>>> import numpy as np
>>> import numpy.linalg as la
>>> np.set_printoptions(suppress=True, linewidth=200)
>>> K = np.loadtxt("sample1.csv", delimiter=",")
>>> print(K)
[[1.   0.7  0.49 0.34 0.24 0.17 0.12 0.08 0.06 0.04 0.03 0.02 0.01]
 [0.7  1.   0.7  0.49 0.34 0.24 0.17 0.12 0.08 0.06 0.04 0.03 0.02]
 [0.49 0.7  1.   0.7  0.49 0.34 0.24 0.17 0.12 0.08 0.06 0.04 0.03]
 [0.34 0.49 0.7  1.   0.7  0.49 0.34 0.24 0.17 0.12 0.08 0.06 0.04]
 [0.24 0.34 0.49 0.7  1.   0.7  0.49 0.34 0.24 0.17 0.12 0.08 0.06]
 [0.17 0.24 0.34 0.49 0.7  1.   0.7  0.49 0.34 0.24 0.17 0.12 0.08]
 [0.12 0.17 0.24 0.34 0.49 0.7  1.   0.7  0.49 0.34 0.24 0.17 0.12]
 [0.08 0.12 0.17 0.24 0.34 0.49 0.7  1.   0.7  0.49 0.34 0.24 0.17]
 [0.06 0.08 0.12 0.17 0.24 0.34 0.49 0.7  1.   0.7  0.49 0.34 0.24]
 [0.04 0.06 0.08 0.12 0.17 0.24 0.34 0.49 0.7  1.   0.7  0.49 0.34]
 [0.03 0.04 0.06 0.08 0.12 0.17 0.24 0.34 0.49 0.7  1.   0.7  0.49]
 [0.02 0.03 0.04 0.06 0.08 0.12 0.17 0.24 0.34 0.49 0.7  1.   0.7 ]
 [0.01 0.02 0.03 0.04 0.06 0.08 0.12 0.17 0.24 0.34 0.49 0.7  1.  ]]
>>> print(np.round(la.norm(K, axis=1), 2))
[1.4  1.57 1.64 1.67 1.69 1.7  1.7  1.7  1.69 1.67 1.64 1.57 1.4 ]
>>> print(np.round(la.norm(K, axis=0), 2))
[1.4  1.57 1.64 1.67 1.69 1.7  1.7  1.7  1.69 1.67 1.64 1.57 1.4 ]
>>> print(round(float(la.norm(K, 2)), 2))
4.61
>>> print(np.round(la.norm(K, 1), 2), round(la.norm(K, np.inf), 2))
5.12 5.12
>>> print(la.norm(K, axis=1).argmax())
6
>>> print(np.round(K[4] @ K[12], 2))
0.57
>>> rng = np.random.default_rng(10)
>>> z = rng.permutation(13)
>>> print(z)
[ 1 10  9  3  7  2  4 11 12  5  6  0  8]
>>> B = K[z][:, z]
>>> print(np.diag(B))
[1. 1. 1. 1. 1. 1. 1. 1. 1. 1. 1. 1. 1.]
>>> print(np.allclose(B, K))
False
>>> B = K / la.norm(K, axis=1, keepdims=True)
>>> G = B @ B.T
>>> print(np.round(la.norm(B, axis=1), 2))
[1. 1. 1. 1. 1. 1. 1. 1. 1. 1. 1. 1. 1.]
>>> print((G - 2 * np.eye(13)).round(6).argmax(axis=1))
[ 1  0  1  2  5  4  5  8  7 10 11 12 11]
>>> print(round(np.degrees(np.arccos(np.clip(G[7, 6], -1, 1))), 2))
20.03
>>> r0 = np.array([-2, -3, 3, 1, -4, -2, 2, 4, -2, -5, 2, 1, -3])
>>> B = K + np.outer(r0, np.eye(13)[7])
>>> print(la.matrix_rank(la.inv(B) - la.inv(K), tol=1e-8))
1
>>> O, Rm = la.qr(K)
>>> print(np.allclose(Rm.T @ Rm, K.T @ K))
True
>>> print(np.trace(O @ O.T))
13.0
>>> print(O.shape, Rm.shape)
(13, 13) (13, 13)
>>> feats = np.loadtxt("data.csv", delimiter=",")
>>> print(feats.round(2))
[[-0.37  0.36 -0.21 -0.78  0.3 ]
 [ 0.55 -0.18 -0.14 -0.54 -0.6 ]
 [ 0.09  0.89  0.07  0.2  -0.39]
 [ 0.73  0.2   0.17 -0.06  0.63]
 [ 0.14  0.05 -0.95  0.26  0.11]]
>>> B = feats / la.norm(feats, axis=1, keepdims=True)
>>> G = B @ B.T
>>> print(np.round(la.norm(B, axis=1), 2))
[1. 1. 1. 1. 1.]
>>> print(np.argwhere(np.triu(np.abs(G) > 0.95, 1)))
[]
>>> print(G[1].round(2) + 0)
[0. 1. 0. 0. 0.]
>>> print(G.round(2) + 0)
[[1. 0. 0. 0. 0.]
 [0. 1. 0. 0. 0.]
 [0. 0. 1. 0. 0.]
 [0. 0. 0. 1. 0.]
 [0. 0. 0. 0. 1.]]
>>> z = rng.permutation(5)
>>> print(z)
[1 3 0 4 2]
>>> B = feats[z][:, z]
>>> print(round(np.trace(B), 2))
-0.42
>>> print(np.round(np.diag(B), 2))
[-0.18 -0.06 -0.37  0.11  0.07]
>>> print(B.round(2))
[[-0.18 -0.54  0.55 -0.6  -0.14]
 [ 0.2  -0.06  0.73  0.63  0.17]
 [ 0.36 -0.78 -0.37  0.3  -0.21]
 [ 0.05  0.26  0.14  0.11 -0.95]
 [ 0.89  0.2   0.09 -0.39  0.07]]
>>> print(round(la.det(B), 2), round(float(la.det(feats[z])), 2))
1.0 1.0
>>> print(np.allclose(B, feats))
False
>>> x = np.array([5, -8, 2, 9, 7])
>>> print([p for p in range(1, 25) if np.allclose(la.matrix_power(B, p), np.eye(5))])
[]
>>> print(5 - la.matrix_rank(B - np.eye(5), tol=1e-8))
1
>>> print(np.round(la.det(B), 2))
1.0
>>> print(np.round(np.sort(np.abs(np.degrees(np.angle(la.eigvals(B))))), 2))
[  0.    81.19  81.19 149.97 149.97]
>>> print(np.round(np.abs(la.eigvals(B)), 2))
[1. 1. 1. 1. 1.]
>>> B = np.array([[0, 2, 0], [1, 2, 5], [5, 5, 4], [4, 4, 0], [0, 5, 5]])
>>> print(np.round(np.einsum("ij,ij->i", feats, feats), 2))
[1. 1. 1. 1. 1.]
>>> print(np.vstack([feats, B.T]).shape)
(8, 5)
>>> x = np.array([-1, 1, -3, 2, 3])
>>> print(np.round(la.inv(feats), 2))
[[-0.37  0.55  0.09  0.73  0.14]
 [ 0.36 -0.18  0.89  0.2   0.05]
 [-0.21 -0.14  0.07  0.17 -0.95]
 [-0.78 -0.54  0.2  -0.06  0.26]
 [ 0.3  -0.6  -0.39  0.63  0.11]]
>>> print([p for p in range(1, 25) if np.allclose(la.matrix_power(feats, p), np.eye(5))])
[]
>>> print(np.round(la.det(feats), 2))
1.0
>>> print(np.round(feats.T @ (feats @ x), 2))
[-1.  1. -3.  2.  3.]
>>> print(round(float(la.norm(x)), 2), np.round(la.norm(feats @ x), 2))
4.9 4.9
>>> mat = np.loadtxt("x.csv", delimiter=",")
>>> print(mat)
[[-0.7   1.3   0.1   0.6   0.3  -0.6   2.    0.4  -1.2  -0.7   1.2 ]
 [-0.5  -1.3   0.6  -1.3   1.6   0.    1.3   0.1   0.4   0.3   0.6 ]
 [-0.3   0.1   1.    0.    0.6   1.6   0.1   0.3  -1.9   0.6  -0.3 ]
 [ 1.5   0.2   0.   -0.1   1.2  -0.4   0.8   0.    1.   -0.5   1.  ]
 [-1.1  -1.9   0.3   0.7   0.3   0.2   1.    1.1   0.3   0.3  -0.4 ]
 [ 1.    0.8   0.    0.8  -0.1  -0.6   0.9  -0.2  -0.2  -0.8  -0.4 ]
 [ 0.2   2.    0.9  -0.5   0.4  -0.1  -0.4  -0.7  -0.6   1.7  -1.2 ]
 [-0.8  -2.   -0.4   0.    0.2  -0.5   0.2   0.5   0.4   1.4   0.3 ]
 [ 0.2  -1.3  -0.5   0.4  -1.1  -0.7   0.    0.4   0.8  -0.5   1.7 ]
 [-0.1   0.2   0.2   0.7   0.8   0.1   1.2  -1.8  -1.    0.2   0.4 ]
 [ 0.99  0.78  0.05  0.71 -0.13 -0.51  1.   -0.18 -0.23 -0.77 -0.42]
 [ 0.2  -0.3   0.   -0.6  -1.1   0.3   1.9   0.7  -1.8   1.5  -2.8 ]]
>>> t = np.radians(30)
>>> Rm = np.eye(11)
>>> Rm[1, 1] = Rm[4, 4] = np.cos(t)
>>> Rm[1, 4], Rm[4, 1] = -np.sin(t), np.sin(t)
>>> print(Rm.round(2))
[[ 1.    0.    0.    0.    0.    0.    0.    0.    0.    0.    0.  ]
 [ 0.    0.87  0.    0.   -0.5   0.    0.    0.    0.    0.    0.  ]
 [ 0.    0.    1.    0.    0.    0.    0.    0.    0.    0.    0.  ]
 [ 0.    0.    0.    1.    0.    0.    0.    0.    0.    0.    0.  ]
 [ 0.    0.5   0.    0.    0.87  0.    0.    0.    0.    0.    0.  ]
 [ 0.    0.    0.    0.    0.    1.    0.    0.    0.    0.    0.  ]
 [ 0.    0.    0.    0.    0.    0.    1.    0.    0.    0.    0.  ]
 [ 0.    0.    0.    0.    0.    0.    0.    1.    0.    0.    0.  ]
 [ 0.    0.    0.    0.    0.    0.    0.    0.    1.    0.    0.  ]
 [ 0.    0.    0.    0.    0.    0.    0.    0.    0.    1.    0.  ]
 [ 0.    0.    0.    0.    0.    0.    0.    0.    0.    0.    1.  ]]
>>> B = mat @ Rm.T
>>> print(np.allclose(mat @ mat.T, B @ B.T))
True
>>> B = mat + rng.integers(-2, 3, (12, 9)) @ rng.integers(-2, 3, (9, 11))
>>> print(B.round(2))
[[  6.3   -0.7    2.1    0.6    1.3   -5.6    1.     2.4   -9.2  -11.7    7.2 ]
 [ 10.5    2.7    0.6    0.7   -6.4   -6.    -0.7   -1.9   -5.6    4.3    6.6 ]
 [  2.7   -9.9    3.    -5.    -2.4    2.6   -8.9    7.3    0.1    5.6   -3.3 ]
 [ -4.5    0.2   -9.     4.9    1.2    4.6   -1.2    1.     0.     4.5    8.  ]
 [ -6.1    3.1    3.3    6.7    4.3    1.2    8.    -7.9    3.3    2.3  -15.4 ]
 [  2.     2.8    4.    -1.2   -2.1    1.4    8.9   -7.2    4.8    0.2   -2.4 ]
 [ -5.8    2.    -8.1    4.5    1.4    6.9   -9.4   15.3   -5.6   -0.3    9.8 ]
 [  1.2   -3.    -5.4   -1.    -8.8   -0.5   -3.8   15.5    6.4    1.4    0.3 ]
 [  2.2   -2.3    6.5   -8.6   -3.1   -0.7    1.     1.4    7.8    1.5   -2.3 ]
 [  0.9    5.2    0.2    4.7    5.8    1.1   -2.8   -2.8  -13.     0.2   11.4 ]
 [  4.99   3.78   4.05  -1.29  -2.13  -2.51   3.    -3.18  -3.23  -4.77   3.58]
 [ -8.8   12.7   -2.    -3.6   -7.1    5.3   -0.1    4.7    4.2   10.5    0.2 ]]
>>> print(np.abs(B - mat).sum(axis=1))
[45. 51. 50. 41. 60. 36. 71. 43. 36. 44. 33. 62.]
>>> print(la.matrix_rank(B - mat, tol=1e-8))
9
>>> print(np.round(B - mat, 2))
[[  7.  -2.   2.   0.   1.  -5.  -1.   2.  -8. -11.   6.]
 [ 11.   4.   0.   2.  -8.  -6.  -2.  -2.  -6.   4.   6.]
 [  3. -10.   2.  -5.  -3.   1.  -9.   7.   2.   5.  -3.]
 [ -6.   0.  -9.   5.   0.   5.  -2.   1.  -1.   5.   7.]
 [ -5.   5.   3.   6.   4.   1.   7.  -9.   3.   2. -15.]
 [  1.   2.   4.  -2.  -2.   2.   8.  -7.   5.   1.  -2.]
 [ -6.   0.  -9.   5.   1.   7.  -9.  16.  -5.  -2.  11.]
 [  2.  -1.  -5.  -1.  -9.   0.  -4.  15.   6.   0.   0.]
 [  2.  -1.   7.  -9.  -2.   0.   1.   1.   7.   2.  -4.]
 [  1.   5.   0.   4.   5.   1.  -4.  -1. -12.   0.  11.]
 [  4.   3.   4.  -2.  -2.  -2.   2.  -3.  -3.  -4.   4.]
 [ -9.  13.  -2.  -3.  -6.   5.  -2.   4.   6.   9.   3.]]
>>> print(np.round(la.svd(B - mat, compute_uv=False), 2) + 0)
[38.55 30.76 26.97 20.72 13.65 13.02  9.86  4.63  2.64  0.    0.  ]
>>> z = rng.permutation(11)
>>> B = mat[:, z] * rng.choice([-1, 1], 11)
>>> print(B)
[[ 1.2  -1.2   0.4  -0.6  -2.    0.6  -0.1   0.7   0.7   1.3  -0.3 ]
 [ 0.6   0.4   0.1   1.3  -1.3  -0.   -0.6  -0.3   0.5  -1.3  -1.6 ]
 [-0.3  -1.9   0.3  -0.   -0.1  -1.6  -1.   -0.6   0.3   0.1  -0.6 ]
 [ 1.    1.    0.    0.1  -0.8   0.4  -0.    0.5  -1.5   0.2  -1.2 ]
 [-0.4   0.3   1.1  -0.7  -1.   -0.2  -0.3  -0.3   1.1  -1.9  -0.3 ]
 [-0.4  -0.2  -0.2  -0.8  -0.9   0.6  -0.    0.8  -1.    0.8   0.1 ]
 [-1.2  -0.6  -0.7   0.5   0.4   0.1  -0.9  -1.7  -0.2   2.   -0.4 ]
 [ 0.3   0.4   0.5  -0.   -0.2   0.5   0.4  -1.4   0.8  -2.   -0.2 ]
 [ 1.7   0.8   0.4  -0.4  -0.    0.7   0.5   0.5  -0.2  -1.3   1.1 ]
 [ 0.4  -1.   -1.8  -0.7  -1.2  -0.1  -0.2  -0.2   0.1   0.2  -0.8 ]
 [-0.42 -0.23 -0.18 -0.71 -1.    0.51 -0.05  0.77 -0.99  0.78  0.13]
 [-2.8  -1.8   0.7   0.6  -1.9  -0.3  -0.   -1.5  -0.2  -0.3   1.1 ]]
>>> left, _, Vt = la.svd(mat.T @ B)
>>> print(z)
[10  8  7  3  6  5  2  9  0  1  4]
>>> print(np.round(left @ Vt, 2) + 0)
[[ 0.  0.  0.  0.  0.  0.  0.  0. -1.  0.  0.]
 [ 0.  0.  0.  0.  0.  0.  0.  0.  0.  1.  0.]
 [ 0.  0.  0.  0.  0.  0. -1.  0.  0.  0.  0.]
 [ 0.  0.  0. -1.  0.  0.  0.  0.  0.  0.  0.]
 [ 0.  0.  0.  0.  0.  0.  0.  0.  0.  0. -1.]
 [ 0.  0.  0.  0.  0. -1.  0.  0.  0.  0.  0.]
 [ 0.  0.  0.  0. -1.  0.  0.  0.  0.  0.  0.]
 [ 0.  0.  1.  0.  0.  0.  0.  0.  0.  0.  0.]
 [ 0.  1.  0.  0.  0.  0.  0.  0.  0.  0.  0.]
 [ 0.  0.  0.  0.  0.  0.  0. -1.  0.  0.  0.]
 [ 1.  0.  0.  0.  0.  0.  0.  0.  0.  0.  0.]]
>>> E = np.loadtxt("test7.csv", delimiter=",")
>>> print(E.round(2) + 0)
[[-0.41 -0.3   0.04  0.05  0.16  0.19  0.2   0.54 -0.45  0.01]
 [ 0.23 -0.54  0.22 -0.16 -0.31 -0.38  0.02 -0.17 -0.47  0.1 ]
 [-0.03 -0.01 -0.05 -0.48  0.24  0.31  0.5  -0.21 -0.02  0.51]
 [ 0.05  0.29 -0.26 -0.43 -0.17  0.3  -0.54  0.19 -0.33  0.09]
 [-0.03 -0.33 -0.47  0.29  0.04 -0.02  0.02  0.2   0.35  0.31]
 [-0.46 -0.27  0.31 -0.5   0.15 -0.17 -0.29  0.09  0.43 -0.14]
 [-0.38 -0.13 -0.11  0.28  0.35  0.04 -0.41 -0.58 -0.26  0.21]
 [-0.53  0.39 -0.03  0.05 -0.18 -0.16  0.37 -0.16 -0.18 -0.27]
 [-0.15  0.03  0.    0.21 -0.09 -0.09 -0.14  0.36 -0.12  0.18]
 [ 0.28 -0.14  0.23  0.12  0.48  0.4   0.    0.01 -0.12 -0.46]
 [-0.15 -0.4  -0.32 -0.06 -0.49  0.47  0.05 -0.21  0.1  -0.37]
 [-0.1   0.06  0.62  0.28 -0.38  0.43 -0.07 -0.03  0.14  0.35]]
>>> print(np.round(E.T @ E, 2) + 0)
[[1. 0. 0. 0. 0. 0. 0. 0. 0. 0.]
 [0. 1. 0. 0. 0. 0. 0. 0. 0. 0.]
 [0. 0. 1. 0. 0. 0. 0. 0. 0. 0.]
 [0. 0. 0. 1. 0. 0. 0. 0. 0. 0.]
 [0. 0. 0. 0. 1. 0. 0. 0. 0. 0.]
 [0. 0. 0. 0. 0. 1. 0. 0. 0. 0.]
 [0. 0. 0. 0. 0. 0. 1. 0. 0. 0.]
 [0. 0. 0. 0. 0. 0. 0. 1. 0. 0.]
 [0. 0. 0. 0. 0. 0. 0. 0. 1. 0.]
 [0. 0. 0. 0. 0. 0. 0. 0. 0. 1.]]
>>> print(np.round(E @ E.T, 2) + 0)
[[ 0.86  0.07  0.08  0.03  0.07  0.04 -0.01  0.11  0.25  0.15  0.02 -0.01]
 [ 0.07  0.92 -0.02 -0.08 -0.15 -0.04  0.02 -0.14 -0.02 -0.12  0.04 -0.04]
 [ 0.08 -0.02  0.94  0.01  0.01 -0.02  0.   -0.03 -0.2  -0.07 -0.04  0.02]
 [ 0.03 -0.08  0.01  0.9  -0.18 -0.03  0.03 -0.14  0.1  -0.1   0.07 -0.06]
 [ 0.07 -0.15  0.01 -0.18  0.68 -0.06  0.05 -0.26  0.14 -0.2   0.12 -0.11]
 [ 0.04 -0.04 -0.02 -0.03 -0.06  0.98  0.01 -0.06 -0.04 -0.06  0.01 -0.01]
 [-0.01  0.02  0.    0.03  0.05  0.01  0.99  0.04 -0.01  0.03 -0.02  0.01]
 [ 0.11 -0.14 -0.03 -0.14 -0.26 -0.06  0.04  0.77  0.   -0.21  0.08 -0.07]
 [ 0.25 -0.02 -0.2   0.1   0.14 -0.04 -0.01  0.    0.28 -0.16 -0.16  0.12]
 [ 0.15 -0.12 -0.07 -0.1  -0.2  -0.06  0.03 -0.21 -0.16  0.78  0.03 -0.04]
 [ 0.02  0.04 -0.04  0.07  0.12  0.01 -0.02  0.08 -0.16  0.03  0.94  0.05]
 [-0.01 -0.04  0.02 -0.06 -0.11 -0.01  0.01 -0.07  0.12 -0.04  0.05  0.96]]
>>> print(np.round(la.norm(E, axis=0), 2))
[1. 1. 1. 1. 1. 1. 1. 1. 1. 1.]
>>> print(round(E[:, 0] @ E[:, 1], 2))
-0.0
>>> print(np.round(la.pinv(E), 2) + 0)
[[-0.41  0.23 -0.03  0.05 -0.03 -0.46 -0.38 -0.53 -0.15  0.28 -0.15 -0.1 ]
 [-0.3  -0.54 -0.01  0.29 -0.33 -0.27 -0.13  0.39  0.03 -0.14 -0.4   0.06]
 [ 0.04  0.22 -0.05 -0.26 -0.47  0.31 -0.11 -0.03  0.    0.23 -0.32  0.62]
 [ 0.05 -0.16 -0.48 -0.43  0.29 -0.5   0.28  0.05  0.21  0.12 -0.06  0.28]
 [ 0.16 -0.31  0.24 -0.17  0.04  0.15  0.35 -0.18 -0.09  0.48 -0.49 -0.38]
 [ 0.19 -0.38  0.31  0.3  -0.02 -0.17  0.04 -0.16 -0.09  0.4   0.47  0.43]
 [ 0.2   0.02  0.5  -0.54  0.02 -0.29 -0.41  0.37 -0.14  0.    0.05 -0.07]
 [ 0.54 -0.17 -0.21  0.19  0.2   0.09 -0.58 -0.16  0.36  0.01 -0.21 -0.03]
 [-0.45 -0.47 -0.02 -0.33  0.35  0.43 -0.26 -0.18 -0.12 -0.12  0.1   0.14]
 [ 0.01  0.1   0.51  0.09  0.31 -0.14  0.21 -0.27  0.18 -0.46 -0.37  0.35]]
